% python3 -q
>>> import numpy as np
>>> from numpy import linalg as LA
>>> np.set_printoptions(precision=3, suppress=True, linewidth=160, floatmode="fixed")
>>> def tidy(a):
...     return np.round(a, 3) + 0
... 
>>> arr = np.array([[-18, 10, 12, -10],
...     [27, -15, -18, 15],
...     [27, -15, -18, 15],
...     [-27, 15, 18, -15]])
>>> vec = np.array([-1, 2, 0, 1])
>>> a = np.maximum(arr @ vec, 0)
>>> print(np.maximum(arr @ vec, 0) - np.maximum(-arr @ vec, 0))
[ 28 -42 -42  42]
>>> np.tanh(arr @ vec)
array([ 1.000, -1.000, -1.000,  1.000])
>>> arr * (a > 1e-9)[:, None]
array([[-18,  10,  12, -10],
       [  0,   0,   0,   0],
       [  0,   0,   0,   0],
       [-27,  15,  18, -15]])
>>> left, sig, VT = LA.svd(arr)
>>> V = VT[:(sig > 1e-8).sum()]
>>> rng = np.random.default_rng(38707)
>>> vec = arr[2] + 2 * arr[1] + rng.integers(2) * np.eye(4)[3]
>>> vec
array([ 81.000, -45.000, -54.000,  46.000])
>>> tidy(V.T @ V)
array([[ 0.485, -0.269, -0.323,  0.269],
       [-0.269,  0.150,  0.180, -0.150],
       [-0.323,  0.180,  0.216, -0.180],
       [ 0.269, -0.150, -0.180,  0.150]])
>>> A2 = arr[0, 0] * arr[1:] - np.outer(arr[1:, 0], arr[0])
>>> print(A2)
[[0 0 0 0]
 [0 0 0 0]
 [0 0 0 0]]
>>> np.flatnonzero(~A2.round(6).any(axis=1))
array([0, 1, 2])
>>> LA.matrix_rank(A2), LA.matrix_rank(arr)
(np.int64(0), np.int64(1))
>>> r0, v = arr[1], arr[2]
>>> print(r0 @ v)
1503
>>> r0 @ r0
np.int64(1503)
>>> p = (r0 @ v) / (r0 @ r0) * r0
>>> (v - p) @ r0
np.float64(0.0)
>>> np.outer(r0, v)
array([[ 729, -405, -486,  405],
       [-405,  225,  270, -225],
       [-486,  270,  324, -270],
       [ 405, -225, -270,  225]])
>>> T = np.stack([arr, -2 * arr, arr[::-1]])
>>> print(T.shape)
(3, 4, 4)
>>> F = np.load("a.npy")
>>> print(F)
[[ 3  2 -5]
 [-5  3  2]
 [ 2 -5  3]]
>>> tidy(np.abs(LA.eigvals(F)).max())
np.float64(7.55)
>>> np.trace(F)
np.int64(9)
>>> np.allclose(F @ F.T, F.T @ F)
True
>>> tidy(np.sort(np.abs(LA.eigvals(F))))
array([0.000, 7.550, 7.550])
>>> tidy(LA.det(F))
np.float64(0.0)
>>> print((F - F.T) / 2)
[[ 0.000  3.500 -3.500]
 [-3.500  0.000  3.500]
 [ 3.500 -3.500  0.000]]
>>> np.allclose(F, F.T)
False
>>> F @ F
array([[-11,  37, -26],
       [-26, -11,  37],
       [ 37, -26, -11]])
>>> LA.matrix_power(F, 2)
array([[-11,  37, -26],
       [-26, -11,  37],
       [ 37, -26, -11]])
